In [1]: import numpy as np

In [2]: from numpy import linalg as LA

In [3]: np.set_printoptions(suppress=True, linewidth=140)

In [4]: rd = lambda a: np.round(a, 2) + 0

In [5]: mat = np.array([[5.0, 1.0, 0.0, 0.0, 0.0, 0.0, 0.0],
   ...:     [0.0, 5.0, 1.0, 0.0, 0.0, 0.0, 0.0],
   ...:     [0.0, 0.0, 5.0, 1.0, 0.0, 0.0, 0.0],
   ...:     [0.0, 0.0, 0.0, 5.0, 1.0, 0.0, 0.0],
   ...:     [0.0, 0.0, 0.0, 0.0, 5.0, 1.0, 0.0],
   ...:     [0.0, 0.0, 0.0, 0.0, 0.0, 5.0, 1.0],
   ...:     [0.0, 0.0, 0.0, 0.0, 0.0, 0.0, 5.0]])

In [6]: # triangular: eigenvalues sit on the diagonal

In [7]: [int(LA.matrix_rank(LA.matrix_power(mat, p))) for p in range(1, 8)]
Out[7]: [7, 7, 7, 7, 7, 7, 7]

In [8]: np.prod(np.diag(mat)), rd(LA.det(mat))
Out[8]: (np.float64(78125.0), np.float64(78125.0))

In [9]: mat @ mat
Out[9]: 
array([[25., 10.,  1.,  0.,  0.,  0.,  0.],
       [ 0., 25., 10.,  1.,  0.,  0.,  0.],
       [ 0.,  0., 25., 10.,  1.,  0.,  0.],
       [ 0.,  0.,  0., 25., 10.,  1.,  0.],
       [ 0.,  0.,  0.,  0., 25., 10.,  1.],
       [ 0.,  0.,  0.,  0.,  0., 25., 10.],
       [ 0.,  0.,  0.,  0.,  0.,  0., 25.]])

In [10]: rd(np.sort(LA.eigvals(mat)))
Out[10]: array([5., 5., 5., 5., 5., 5., 5.])

In [11]: W1 = np.array([[4, 6, 4],
    ...:     [0, -1, -9],
    ...:     [8, -6, 7],
    ...:     [-4, -5, -5],
    ...:     [-3, 0, -1],
    ...:     [-6, 6, 3],
    ...:     [5, -8, 4]])

In [12]: b = np.array([0, 0, 3])

In [13]: hid = np.maximum(mat @ W1 + b, 0)

In [14]: LA.matrix_rank(hid)
Out[14]: np.int64(3)

In [15]: W2 = np.array([[2, 1, 2], [1, 1, 2], [1, 0, 0]])

In [16]: W1 @ W2
Out[16]: 
array([[ 18,  10,  20],
       [-10,  -1,  -2],
       [ 17,   2,   4],
       [-18,  -9, -18],
       [ -7,  -3,  -6],
       [ -3,   0,   0],
       [  6,  -3,  -6]])

In [17]: other = np.array([[7, 6, 3, 2, 7, 7, 3],
    ...:     [0, 6, 2, 7, 3, 1, 7],
    ...:     [0, 5, 3, 8, 6, 4, 8],
    ...:     [0, 9, 9, 1, 5, 4, 9],
    ...:     [8, 5, 2, 1, 9, 5, 0],
    ...:     [5, 7, 3, 9, 5, 7, 8],
    ...:     [9, 9, 4, 7, 3, 2, 0]])

In [18]: X = np.tril(other)

In [19]: X
Out[19]: 
array([[7, 0, 0, 0, 0, 0, 0],
       [0, 6, 0, 0, 0, 0, 0],
       [0, 5, 3, 0, 0, 0, 0],
       [0, 9, 9, 1, 0, 0, 0],
       [8, 5, 2, 1, 9, 0, 0],
       [5, 7, 3, 9, 5, 7, 0],
       [9, 9, 4, 7, 3, 2, 0]])

In [20]: # triangular, det is the product of the diagonal

In [21]: rng = np.random.default_rng(86402)

In [22]: other = X + rng.integers(-2, 3, (7, 6)) @ rng.integers(-2, 3, (6, 7))

In [23]: other
Out[23]: 
array([[15,  1, -5, -3,  5, -3, -4],
       [ 3,  8,  2, -3, -1, -4,  2],
       [ 2, 11,  5, -2, -8,  4, -2],
       [ 4,  8,  6, -6,  3, -6, -4],
       [ 8,  5, -6,  5, 13,  1, -5],
       [ 6,  6, -1,  8, 14, -1,  1],
       [16, 13,  1,  8,  3, -9,  3]])

In [24]: np.abs(other - X).sum(axis=1)
Out[24]: array([29, 17, 26, 28, 22, 25, 29])

In [25]: r0, r1 = other[5], other[4]

In [26]: r0 @ r1
Out[26]: np.int64(300)

In [27]: r0 @ r0
Out[27]: np.int64(335)

In [28]: p = (r0 @ r1) / (r0 @ r0) * r0

In [29]: rd(r1 - p)
Out[29]: array([ 2.63, -0.37, -5.1 , -2.16,  0.46,  1.9 , -5.9 ])

In [30]: left, sv, VT = LA.svd(X)

In [31]: rd(sv)
Out[31]: array([25.79, 12.03,  8.48,  5.78,  4.13,  1.7 ,  0.  ])

In [32]: np.argmax(sv[:-1] / (sv[1:] + 1e-6)) + 1
Out[32]: np.int64(6)

In [33]: other = left[:, :6] @ np.diag(sv[:6]) @ VT[:6]

In [34]: rd(LA.norm(X - other) / LA.norm(X))
Out[34]: np.float64(0.0)

In [35]: LA.matrix_rank(other)
Out[35]: np.int64(6)

In [36]: rd(other)
Out[36]: 
array([[7., 0., 0., 0., 0., 0., 0.],
       [0., 6., 0., 0., 0., 0., 0.],
       [0., 5., 3., 0., 0., 0., 0.],
       [0., 9., 9., 1., 0., 0., 0.],
       [8., 5., 2., 1., 9., 0., 0.],
       [5., 7., 3., 9., 5., 7., 0.],
       [9., 9., 4., 7., 3., 2., 0.]])

In [37]: m1 = np.load("block12.npy")

In [38]: rd(m1)
Out[38]: 
array([[ 12.14,  13.03,   7.83,   4.02,   5.34,   8.47],
       [ 10.12,  11.41,   6.87,   3.65,   4.84,   7.2 ],
       [  1.02,   7.34,   4.3 ,   3.54,   6.33,   3.56],
       [  8.41,  -7.98,  -3.81,  -5.51, -16.32,  -5.43],
       [ 18.43,  17.58,  10.56,   4.95,   6.3 ,  12.1 ],
       [ 10.7 ,   7.16,   4.57,   1.44,  -0.45,   4.54],
       [  5.56,   8.26,   4.97,   3.05,   4.31,   4.66],
       [  9.58,   8.5 ,   5.26,   2.33,   1.86,   5.27],
       [  9.33,   9.89,   6.01,   3.07,   3.63,   6.14],
       [ 14.97,   9.8 ,   6.17,   1.85,  -0.3 ,   6.72],
       [ -9.73,   8.5 ,   4.53,   6.34,  14.98,   3.09],
       [  2.23,   7.86,   4.63,   3.54,   6.12,   4.03],
       [  7.94,  11.16,   6.65,   3.98,   6.04,   6.79],
       [  1.47,  -2.75,  -1.2 ,  -1.5 ,  -5.57,  -2.86],
       [  1.87,  -3.4 ,  -1.54,  -1.91,  -6.6 ,  -3.23],
       [ -7.56,  -3.57,  -1.99,  -0.03,  -0.38,  -4.41],
       [  3.92,   0.33,   0.57,  -0.5 ,  -3.69,  -0.61],
       [ -2.61,   7.  ,   3.98,   4.13,   8.42,   2.93],
       [  4.43,   1.17,   1.05,  -0.19,  -3.07,  -0.01],
       [ 11.29,  14.93,   8.84,   5.13,   8.1 ,   9.59],
       [ -1.08, -11.63,  -6.16,  -5.33, -14.07,  -8.85],
       [  4.68,  19.51,  11.09,   8.75,  17.85,  11.78],
       [  9.43,   5.07,   3.38,   0.68,  -1.98,   3.06]])

In [39]: left, sv, VT = LA.svd(m1)

In [40]: rd(sv)
Out[40]: array([77.03, 38.42,  5.12,  0.  ,  0.  ,  0.  ])

In [41]: other = left[:, :3] @ np.diag(sv[:3]) @ VT[:3]

In [42]: rd(LA.norm(m1 - other) / LA.norm(m1))
Out[42]: np.float64(0.0)

In [43]: LA.matrix_rank(other)
Out[43]: np.int64(3)

In [44]: rd(LA.norm(m1 - other, 2)), rd(sv[3])
Out[44]: (np.float64(0.0), np.float64(0.0))

In [45]: rd(m1.sum(axis=0))
Out[45]: array([126.54, 139.16,  86.56,  45.48,  41.67,  74.52])

In [46]: rd(m1.mean(axis=0))
Out[46]: array([5.5 , 6.05, 3.76, 1.98, 1.81, 3.24])

In [47]: LA.lstsq(m1[:-1].T, m1[-1])[2]
Out[47]: np.int32(3)

In [48]: np.unique(m1.round(6), axis=0).shape
Out[48]: (23, 6)

In [49]: np.abs(np.diag(LA.qr(m1)[1])) > 1e-9
Out[49]: array([ True,  True,  True, False, False, False])

In [50]: rd(m1 @ LA.pinv(m1) @ m1)
Out[50]: 
array([[ 12.14,  13.03,   7.83,   4.02,   5.34,   8.47],
       [ 10.12,  11.41,   6.87,   3.65,   4.84,   7.2 ],
       [  1.02,   7.34,   4.3 ,   3.54,   6.33,   3.56],
       [  8.41,  -7.98,  -3.81,  -5.51, -16.32,  -5.43],
       [ 18.43,  17.58,  10.56,   4.95,   6.3 ,  12.1 ],
       [ 10.7 ,   7.16,   4.57,   1.44,  -0.45,   4.54],
       [  5.56,   8.26,   4.97,   3.05,   4.31,   4.66],
       [  9.58,   8.5 ,   5.26,   2.33,   1.86,   5.27],
       [  9.33,   9.89,   6.01,   3.07,   3.63,   6.14],
       [ 14.97,   9.8 ,   6.17,   1.85,  -0.3 ,   6.72],
       [ -9.73,   8.5 ,   4.53,   6.34,  14.98,   3.09],
       [  2.23,   7.86,   4.63,   3.54,   6.12,   4.03],
       [  7.94,  11.16,   6.65,   3.98,   6.04,   6.79],
       [  1.47,  -2.75,  -1.2 ,  -1.5 ,  -5.57,  -2.86],
       [  1.87,  -3.4 ,  -1.54,  -1.91,  -6.6 ,  -3.23],
       [ -7.56,  -3.57,  -1.99,  -0.03,  -0.38,  -4.41],
       [  3.92,   0.33,   0.57,  -0.5 ,  -3.69,  -0.61],
       [ -2.61,   7.  ,   3.98,   4.13,   8.42,   2.93],
       [  4.43,   1.17,   1.05,  -0.19,  -3.07,  -0.01],
       [ 11.29,  14.93,   8.84,   5.13,   8.1 ,   9.59],
       [ -1.08, -11.63,  -6.16,  -5.33, -14.07,  -8.85],
       [  4.68,  19.51,  11.09,   8.75,  17.85,  11.78],
       [  9.43,   5.07,   3.38,   0.68,  -1.98,   3.06]])

In [51]: np.allclose(m1[:-1].T @ LA.lstsq(m1[:-1].T, m1[-1])[0], m1[-1])
Out[51]: True

In [52]: rd(np.trace(LA.pinv(m1) @ m1))
Out[52]: np.float64(3.0)
